$ python -q
>>> import numpy as np
>>> import numpy.linalg as la
>>> np.set_printoptions(suppress=True, linewidth=100)
>>> A = np.load("sample3.npy")
>>> A
array([[ 1, -1, -1,  1,  1, -1, -1,  1],
       [ 1, -1, -1,  1, -1,  1,  1, -1],
       [ 1, -1,  1, -1,  1, -1,  1, -1],
       [ 1,  1,  1,  1, -1, -1, -1, -1]])
>>> M2 = A / np.sqrt((A ** 2).mean(axis=1, keepdims=True))
>>> M2[2]
array([ 1., -1.,  1., -1.,  1., -1.,  1., -1.])
>>> u = np.array([2, -2])
>>> np.convolve(A[2], u)
array([ 2, -4,  4, -4,  4, -4,  4, -4,  2])
>>> vec = np.array([0, 0, 7, 9, 9, 1, 4, -1])
>>> (A * vec).sum(axis=1)
array([ 5, -1, 11,  3])
>>> np.einsum("ij,j->i", A, vec)
array([ 5, -1, 11,  3])
>>> la.norm(A @ vec) <= la.norm(A, 2) * la.norm(vec) + 1e-9
np.True_
>>> np.sign((A @ vec).round(6))
array([ 1, -1,  1,  1])
>>> A @ (2 * vec)
array([10, -2, 22,  6])
>>> A @ np.eye(8)[5]
array([-1.,  1., -1., -1.])
>>> A @ vec
array([ 5, -1, 11,  3])
>>> Uu, sig, vt = la.svd(A, full_matrices=False)
>>> np.round(Uu.T @ Uu, 2) + 0
array([[1., 0., 0., 0.],
       [0., 1., 0., 0.],
       [0., 0., 1., 0.],
       [0., 0., 0., 1.]])
>>> np.round(np.cumsum(sig ** 2) / np.sum(sig ** 2), 2)
array([0.25, 0.5 , 0.75, 1.  ])
>>> (sig > 1e-8).sum()
np.int64(4)
>>> round(np.sqrt((sig ** 2).sum()), 2), round(float(la.norm(A)), 2)
(np.float64(5.66), 5.66)
>>> np.round(sig / sig[0], 2)
array([1., 1., 1., 1.])
>>> M2 = np.array([[3, 3, -2],
...     [-3, -1, 2],
...     [3, -2, 0],
...     [1, -1, -1],
...     [-1, 0, 3],
...     [-3, -1, 3],
...     [2, -3, 0],
...     [3, -2, -2]])
>>> la.matrix_rank(A @ M2)
np.int64(3)
>>> np.einsum("ik,kj->ji", A, M2)
array([[ 7,  1,  9,  3],
       [ 7,  3,  3,  5],
       [-7, -3, -1, -5]])
>>> A @ M2
array([[ 7,  7, -7],
       [ 1,  3, -3],
       [ 9,  3, -1],
       [ 3,  5, -5]])
>>> arr = np.diag(np.array([1, 0, 0, 0, -1]))
>>> arr
array([[ 1,  0,  0,  0,  0],
       [ 0,  0,  0,  0,  0],
       [ 0,  0,  0,  0,  0],
       [ 0,  0,  0,  0,  0],
       [ 0,  0,  0,  0, -1]])
>>> # symmetric, so the eigenvalues are real
>>> la.matrix_rank(arr - arr[0, 0] * np.eye(5))
np.int64(4)
>>> [int(la.matrix_rank(la.matrix_power(arr, p))) for p in range(1, 6)]
[2, 2, 2, 2, 2]
>>> np.round(np.sort(la.eigvals(arr)), 2)
array([-1.,  0.,  0.,  0.,  1.])
>>> arr @ arr
array([[1, 0, 0, 0, 0],
       [0, 0, 0, 0, 0],
       [0, 0, 0, 0, 0],
       [0, 0, 0, 0, 0],
       [0, 0, 0, 0, 1]])
>>> np.round(np.sort(la.eigvals(arr).real), 2)
array([-1.,  0.,  0.,  0.,  1.])
>>> (arr != 0).astype(int)
array([[1, 0, 0, 0, 0],
       [0, 0, 0, 0, 0],
       [0, 0, 0, 0, 0],
       [0, 0, 0, 0, 0],
       [0, 0, 0, 0, 1]])
>>> np.flatnonzero(la.matrix_power((arr != 0) + (arr.T != 0) + np.eye(5), 5)[0])
array([0])
>>> (la.matrix_power((arr != 0) + (arr.T != 0) + np.eye(5), 5) > 0).astype(int)
array([[1, 0, 0, 0, 0],
       [0, 1, 0, 0, 0],
       [0, 0, 1, 0, 0],
       [0, 0, 0, 1, 0],
       [0, 0, 0, 0, 1]])
>>> arr @ arr
array([[1, 0, 0, 0, 0],
       [0, 0, 0, 0, 0],
       [0, 0, 0, 0, 0],
       [0, 0, 0, 0, 0],
       [0, 0, 0, 0, 1]])
>>> np.round(np.trace(la.pinv(arr) @ arr), 2)
np.float64(2.0)
>>> round(float(la.norm(A) ** 2 / la.norm(A, 2) ** 2), 2)
4.0
>>> np.round(la.norm(A, axis=1), 2)
array([2.83, 2.83, 2.83, 2.83])
>>> round(float(la.norm(A, 2)), 2)
2.83
>>> round(float(la.norm(A, "nuc")), 2)
11.31
>>> rng = np.random.default_rng(5568)
>>> lab = rng.integers(0, 3, 3)
>>> E = np.array([[3, 3, 1], [0, 4, 0], [5, 5, 2]]) * (lab[:, None] == lab)
>>> E
array([[3, 0, 1],
       [0, 4, 0],
       [5, 0, 2]])
>>> # splits into 2 blocks
>>> Uu, sig, vt = la.svd(E)
>>> sig.round(2)
array([6.24, 4.  , 0.16])
>>> M2 = Uu[:, :2] @ np.diag(sig[:2]) @ vt[:2]
>>> np.round(la.norm(E - M2) / la.norm(E), 2)
np.float64(0.02)
>>> la.matrix_rank(E, rtol=0.05)
np.int64(2)
>>> round(float(la.norm(E - M2, 2)), 2), np.round(sig[2], 2)
(0.16, np.float64(0.16))
>>> la.matrix_rank(M2)
np.int64(2)
>>> M2.round(2)
array([[2.95, 0.  , 1.13],
       [0.  , 4.  , 0.  ],
       [5.03, 0.  , 1.92]])
>>> round(float(np.abs(E - M2).max()), 2)
0.13
>>> M = np.load("case10.npy")
>>> M
array([[ 0,  2,  2,  0,  0,  0],
       [ 0, -2,  0,  0,  0,  0],
       [-1,  0,  0,  0,  0,  0],
       [ 0,  0,  0, -2, -2, -2],
       [ 0,  0,  0,  2,  2, -2],
       [ 0,  0,  0,  0,  1,  0]])
>>> # 2 groups of indices that never mix
>>> lab = rng.permutation(6)
>>> lab
array([1, 3, 0, 4, 2, 5])
>>> M2 = M[lab][:, lab]
>>> np.trace(M2)
np.int64(-2)
>>> np.diag(M2)
array([-2, -2,  0,  2,  0,  0])
>>> np.round(np.sort(np.abs(la.eigvals(M2))), 2)
array([1.41, 1.41, 1.67, 2.  , 2.19, 2.19])
>>> round(float(la.det(M2)), 2), np.round(la.det(M[lab]), 2)
(32.0, np.float64(32.0))
>>> M2
array([[-2,  0,  0,  0,  0,  0],
       [ 0, -2,  0, -2,  0, -2],
       [ 2,  0,  0,  0,  2,  0],
       [ 0,  2,  0,  2,  0, -2],
       [ 0,  0, -1,  0,  0,  0],
       [ 0,  0,  0,  1,  0,  0]])
